$ python -q
>>> import numpy as np
>>> np.set_printoptions(suppress=True, linewidth=140)
>>> E = np.load("data.npy")
>>> print(E)
[[0 0 0 0 0 2 0]
 [0 0 0 0 0 0 7]
 [0 0 0 0 6 0 0]
 [0 8 0 0 0 0 0]
 [0 0 7 0 0 0 0]
 [7 0 0 0 0 0 0]
 [0 0 0 7 0 0 0]]
>>> x = np.array([3, 7, -8, 4, 9, -6, 0])
>>> h = np.maximum(E @ x, 0)
>>> E.T @ h
array([147, 448,   0, 196, 324,   0,   0])
>>> np.flatnonzero(h > 1e-9)
array([2, 3, 5, 6])
>>> np.maximum(E @ (3 * x), 0)
array([  0,   0, 162, 168,   0,  63,  84])
>>> np.round(np.sort(np.linalg.eigvals(E).real), 3)
array([-6.481, -3.742, -3.659, -3.659,  3.742,  6.481,  7.319])
>>> print(np.flatnonzero(np.linalg.matrix_power((E != 0) + (E.T != 0) + np.eye(7), 7)[6]))
[1 3 6]
>>> E @ E
array([[14,  0,  0,  0,  0,  0,  0],
       [ 0,  0,  0, 49,  0,  0,  0],
       [ 0,  0, 42,  0,  0,  0,  0],
       [ 0,  0,  0,  0,  0,  0, 56],
       [ 0,  0,  0,  0, 42,  0,  0],
       [ 0,  0,  0,  0,  0, 14,  0],
       [ 0, 56,  0,  0,  0,  0,  0]])
>>> u = np.array([-2, -5, -2])
>>> print(np.cross(E[5, :3], E[6, :3]))
[0 0 0]
>>> np.polyval(u, E[5])
array([-135,   -2,   -2,   -2,   -2,   -2,   -2])
>>> np.array([np.convolve(row, u, "same") for row in E])
array([[  0,   0,   0,   0,  -4, -10,  -4],
       [  0,   0,   0,   0,   0, -14, -35],
       [  0,   0,   0, -12, -30, -12,   0],
       [-16, -40, -16,   0,   0,   0,   0],
       [  0, -14, -35, -14,   0,   0,   0],
       [-35, -14,   0,   0,   0,   0,   0],
       [  0,   0, -14, -35, -14,   0,   0]])
>>> x = np.array([-6, -2, -6, 8, 2, -2, 5])
>>> y = E @ x
>>> print(y)
[ -4  35  12 -16 -42 -42  56]
>>> print(np.round(np.linalg.solve(E, E[:, 1]), 3))
[0. 1. 0. 0. 0. 0. 0.]
>>> np.round(np.linalg.solve(E, 2 * y), 3)
array([-12.,  -4., -12.,  16.,   4.,  -4.,  10.])
>>> np.round(np.linalg.solve(E, y), 3)
array([-6., -2., -6.,  8.,  2., -2.,  5.])
>>> np.round(np.linalg.solve(E.T, E[0]), 3)
array([1., 0., 0., 0., 0., 0., 0.])
>>> arr = np.load("arr.npy")
>>> arr
array([[ 0,  3,  0,  3],
       [-3,  2, -3,  2],
       [ 0,  3,  0,  0],
       [-3,  2,  0,  0]])
>>> print(np.allclose(arr, arr.T))
False
>>> round(np.abs(np.linalg.eigvals(arr)).max(), 3)
np.float64(4.854)
>>> np.allclose(arr @ arr.T, arr.T @ arr)
False
>>> np.round(np.sort(np.abs(np.linalg.eigvals(arr))), 3)
array([1.854, 1.854, 4.854, 4.854])
>>> np.linalg.matrix_power(arr, 3)
array([[-54, -45, -36, -30],
       [ 45, -84,  30, -56],
       [-36, -30, -18, -15],
       [ 30, -56,  15, -28]])
>>> np.trace(arr)
np.int64(2)
>>> print(arr @ arr)
[[-18  12  -9   6]
 [-12 -10  -6  -5]
 [ -9   6  -9   6]
 [ -6  -5  -6  -5]]
>>> A = np.load("x.npy")
>>> A
array([[0, 0, 0, 0, 0, 0, 0],
       [3, 3, 0, 0, 0, 1, 5],
       [1, 0, 5, 0, 2, 0, 0],
       [0, 0, 0, 0, 0, 0, 0],
       [0, 4, 3, 5, 0, 5, 0],
       [0, 0, 0, 0, 0, 4, 0],
       [0, 0, 0, 0, 0, 0, 2]])
>>> np.allclose(A[:-1].T @ np.linalg.lstsq(A[:-1].T, A[-1])[0], A[-1])
False
>>> np.round(A @ np.linalg.pinv(A) @ A, 3) + 0
array([[0., 0., 0., 0., 0., 0., 0.],
       [3., 3., 0., 0., 0., 1., 5.],
       [1., 0., 5., 0., 2., 0., 0.],
       [0., 0., 0., 0., 0., 0., 0.],
       [0., 4., 3., 5., 0., 5., 0.],
       [0., 0., 0., 0., 0., 4., 0.],
       [0., 0., 0., 0., 0., 0., 2.]])
